$ python -q
>>> import numpy as np
>>> np.set_printoptions(suppress=True, linewidth=100)
>>> X = np.array([[36, 12, 30, 12], [12, 4, 10, 4], [30, 10, 25, 10], [12, 4, 10, 4]])
>>> X
array([[36, 12, 30, 12],
       [12,  4, 10,  4],
       [30, 10, 25, 10],
       [12,  4, 10,  4]])
>>> rank = np.linalg.matrix_rank(X)
>>> rank
np.int64(1)
>>> N = np.linalg.svd(X)[2][rank:].T
>>> [int(np.linalg.matrix_rank(np.delete(X, i, axis=0))) for i in range(4)]
[1, 1, 1, 1]
>>> N.shape
(4, 3)
>>> np.round(X @ N, 2) + 0
array([[0., 0., 0.],
       [0., 0., 0.],
       [0., 0., 0.],
       [0., 0., 0.]])
>>> np.linalg.matrix_rank(X.T @ X), np.linalg.matrix_rank(X @ X.T)
(np.int64(1), np.int64(1))
>>> [int(np.linalg.matrix_rank(X[:, :j + 1])) for j in range(4)]
[1, 1, 1, 1]
>>> [int(np.linalg.matrix_rank(X[:i])) for i in range(1, len(X) + 1)]
[1, 1, 1, 1]
>>> r0 = np.array([-5, 0, 0])
>>> np.polyval(r0, X[3])
array([-720,  -80, -500,  -80])
>>> np.correlate(X[3], X[2], "full")
array([120, 340, 320, 690, 320, 340, 120])
>>> np.cross(X[3, :3], X[2, :3])
array([0, 0, 0])
>>> K = np.array([[1, 3, 0], [3, 1, 3], [0, 3, 1]])
>>> x0 = np.array([1, 3, 7, -3])
>>> np.einsum("ij,j->i", X, x0)
array([246,  82, 205,  82])
>>> np.sign((X @ x0).round(6))
array([1, 1, 1, 1])
>>> (X @ x0).argmax()
np.int64(0)
>>> (X * x0).sum(axis=1)
array([246,  82, 205,  82])
>>> X * x0
array([[ 36,  36, 210, -36],
       [ 12,  12,  70, -12],
       [ 30,  30, 175, -30],
       [ 12,  12,  70, -12]])
>>> X @ x0
array([246,  82, 205,  82])
>>> q, R = np.linalg.qr(K)
>>> np.round(np.abs(np.diag(R)), 2)
array([3.16, 3.92, 1.37])
>>> q.shape, R.shape
((3, 3), (3, 3))
>>> np.round(q @ R, 2) + 0
array([[1., 3., 0.],
       [3., 1., 3.],
       [0., 3., 1.]])
>>> ev, V = np.linalg.eigh(K)
>>> x0 = np.array([6, 0, 6])
>>> np.round(V * np.maximum(ev, 0) @ V.T, 2)
array([[1.81, 1.85, 0.81],
       [1.85, 2.62, 1.85],
       [0.81, 1.85, 1.81]])
>>> x0 @ K @ x0 / (x0 @ x0), np.round(ev[0], 2), round(float(ev[-1]), 2)
(np.float64(1.0), np.float64(-3.24), 5.24)
>>> np.round(np.linalg.eigvalsh(K[1:, 1:]), 2)
array([-2.,  4.])
>>> data = np.load("arr.npy")
>>> data
array([[5, 2, 3, 5],
       [5, 5, 2, 3],
       [3, 5, 5, 2],
       [2, 3, 5, 5]])
>>> round(np.linalg.eigvals(data).sum().real, 2)
np.float64(20.0)
>>> np.round(np.linalg.det(data.T), 2)
np.float64(195.0)
>>> round(float(np.linalg.det(2 * data)), 2), round(np.linalg.det(data), 2)
(3120.0, np.float64(195.0))
>>> np.einsum("ii->", data)
np.int64(20)
>>> w1 = np.array([[3, -1, -1], [-2, -1, -1], [-2, 2, 2], [-2, -2, -2]])
>>> beta = np.array([-5, -3, 0])
>>> hid = np.maximum(data @ w1 + beta, 0)
>>> hid
array([[0, 0, 0],
       [0, 0, 0],
       [0, 0, 0],
       [0, 0, 0]])
>>> C = np.array([[-1, 1], [-2, -1], [-2, 1]])
>>> (hid @ C).round(6).argmax(axis=1)
array([0, 0, 0, 0])
>>> Y = np.linalg.inv(data)
>>> np.round(np.linalg.inv(Y), 2)
array([[5., 2., 3., 5.],
       [5., 5., 2., 3.],
       [3., 5., 5., 2.],
       [2., 3., 5., 5.]])
>>> np.round(np.linalg.cond(data), 2)
np.float64(15.0)
>>> (np.abs(Y) > 1e-9).astype(int)
array([[1, 1, 1, 1],
       [1, 1, 1, 1],
       [1, 1, 1, 1],
       [1, 1, 1, 1]])
>>> r0 = np.array([0, 3, -4])
>>> Y = K + np.outer(r0, np.eye(3)[2])
>>> round(np.linalg.det(Y) / np.linalg.det(K), 2), round(1 + np.linalg.solve(K, r0)[2], 2)
(np.float64(-0.35), np.float64(-0.35))
>>> Y = np.array([[1, 4, 8], [9, 1, 4]])
>>> C = np.kron(Y, data)
>>> round(np.linalg.norm(C, 2), 2), np.round(np.linalg.norm(Y, 2) * np.linalg.norm(data, 2), 2)
(np.float64(174.48), np.float64(174.48))
>>> np.linalg.matrix_rank(C)
np.int64(8)
>>> C.shape
(8, 12)
>>> C
array([[ 5,  2,  3,  5, 20,  8, 12, 20, 40, 16, 24, 40],
       [ 5,  5,  2,  3, 20, 20,  8, 12, 40, 40, 16, 24],
       [ 3,  5,  5,  2, 12, 20, 20,  8, 24, 40, 40, 16],
       [ 2,  3,  5,  5,  8, 12, 20, 20, 16, 24, 40, 40],
       [45, 18, 27, 45,  5,  2,  3,  5, 20,  8, 12, 20],
       [45, 45, 18, 27,  5,  5,  2,  3, 20, 20,  8, 12],
       [27, 45, 45, 18,  3,  5,  5,  2, 12, 20, 20,  8],
       [18, 27, 45, 45,  2,  3,  5,  5,  8, 12, 20, 20]])
>>> feats = np.load("sample2.npy")
>>> feats
array([[ 2.35, -0.09, -2.81],
       [ 0.26,  0.19,  0.2 ],
       [-1.77,  0.13,  1.02],
       [-1.5 , -0.04,  1.13],
       [ 0.73, -0.11, -0.7 ],
       [ 5.58,  0.35, -6.01],
       [-1.54,  0.11,  1.73],
       [-3.48,  0.09,  3.68],
       [ 1.92,  0.08, -1.74],
       [-5.18, -0.41,  4.84],
       [ 0.66, -0.55, -0.61],
       [-3.47, -0.34,  3.38],
       [ 3.09,  0.21, -3.14],
       [ 1.7 ,  0.1 , -1.51],
       [ 2.42,  0.11, -2.44],
       [-0.98, -0.17,  1.13],
       [-0.04,  0.17,  0.46],
       [ 1.64, -0.35, -1.47],
       [ 3.31, -0.31, -3.57],
       [-7.07, -0.09,  7.56],
       [-1.37,  0.47,  1.02],
       [ 3.55, -0.11, -3.23],
       [ 1.1 ,  0.09, -1.22],
       [ 0.6 , -0.71, -0.55],
       [ 1.42, -0.86, -1.42],
       [ 1.88,  0.08, -1.36],
       [ 2.69,  0.32, -3.1 ],
       [-4.  ,  0.24,  3.63],
       [-2.  , -0.15,  2.21]])
>>> Xc = feats - feats.mean(axis=0)
>>> left, s, VT = np.linalg.svd(Xc, full_matrices=False)
>>> np.abs(left[:, 0]).argmax()
np.int64(19)
>>> np.round(np.abs(VT[-1]), 2)
array([0.7 , 0.17, 0.69])
>>> s.round(2)
array([21.63,  1.66,  1.19])
>>> np.round(VT[0] * np.sign(VT[0, np.abs(VT[0]).argmax()]), 2)
array([-0.7 , -0.01,  0.71])
>>> np.searchsorted(np.cumsum(s ** 2) / (s ** 2).sum(), 0.9) + 1
np.int64(1)
>>> np.abs(VT[0]).argmax()
np.int64(2)
>>> (np.sign(left[:, 0]) == np.sign(left[0, 0])).astype(int)
array([1, 0, 0, 0, 1, 1, 0, 0, 1, 0, 1, 0, 1, 1, 1, 0, 0, 1, 1, 0, 0, 1, 1, 1, 1, 1, 1, 0, 0])
>>> round((s ** 2).sum() ** 2 / (s ** 4).sum(), 2)
np.float64(1.02)
